% python3 -q
>>> import numpy as np
>>> import numpy.linalg as la
>>> np.set_printoptions(precision=3, suppress=True, linewidth=100, sign=" ")
>>> A = np.array([[0, 0, 0, 0, 0, 0],
...     [0, 0, 0, 0, 0, 0],
...     [0, 0, 0, 0, 0, 0],
...     [-9, -12, 0, -6, -8, 0],
...     [15, -9, 15, 10, -6, 10],
...     [0, 0, 0, 0, 0, 0]])
>>> # rows 0 and 1 are equal
>>> print([round(float(x), 3) for x in la.svd(A, compute_uv=False)[:3]])
[27.756, 17.933, 0.0]
>>> print(la.cond(A) > 100)
True
>>> print(np.argsort(-la.norm(A, axis=0).round(6), kind="stable")[:3])
[ 0  1  2]
>>> x0 = np.array([-2, 0, 2, -3, 1, -2])
>>> print(A * x0)
[[  0   0   0   0   0   0]
 [  0   0   0   0   0   0]
 [  0   0   0   0   0   0]
 [ 18   0   0  18  -8   0]
 [-30   0  30 -30  -6 -20]
 [  0   0   0   0   0   0]]
>>> print(A @ (2 * x0))
[   0    0    0   56 -112    0]
>>> print(np.sign((A @ x0).round(6)))
[ 0  0  0  1 -1  0]
>>> print((A @ x0).argmax())
3
>>> print((A * x0).sum(axis=1))
[  0   0   0  28 -56   0]
>>> print(la.norm(A @ x0) <= la.norm(A, 2) * la.norm(x0) + 1e-9)
True
>>> rng = np.random.default_rng(75)
>>> idx = rng.permutation(6)
>>> print(idx)
[ 1  2  3  0  4  5]
>>> Y = A[idx][:, idx]
>>> print(round(la.det(Y), 3), round(float(la.det(A[idx])), 3))
0.0 0.0
>>> print(np.diag(Y))
[ 0  0 -6  0 -6  0]
>>> print(np.trace(Y))
-12
>>> J = np.array([[3.0, 0.0, 2.0, 0.0, 0.0],
...     [0.0, 3.0, 0.0, 0.0, 0.0],
...     [2.0, 0.0, 3.0, 0.0, 0.0],
...     [0.0, 0.0, 0.0, 3.0, 2.0],
...     [0.0, 0.0, 0.0, 2.0, 3.0]])
>>> print(np.allclose(A[:-1].T @ la.lstsq(A[:-1].T, A[-1])[0], A[-1]))
True
>>> print(np.unique(A.round(6), axis=0).shape)
(3, 6)
>>> print(np.abs(np.diag(la.qr(A)[1])) > 1e-9)
[ True  True False False False False]
>>> print(la.lstsq(A[:-1].T, A[-1])[2])
2
>>> print(np.round(A @ la.pinv(A) @ A, 3) + 0)
[[  0.   0.   0.   0.   0.   0.]
 [  0.   0.   0.   0.   0.   0.]
 [  0.   0.   0.   0.   0.   0.]
 [ -9. -12.   0.  -6.  -8.   0.]
 [ 15.  -9.  15.  10.  -6.  10.]
 [  0.   0.   0.   0.   0.   0.]]
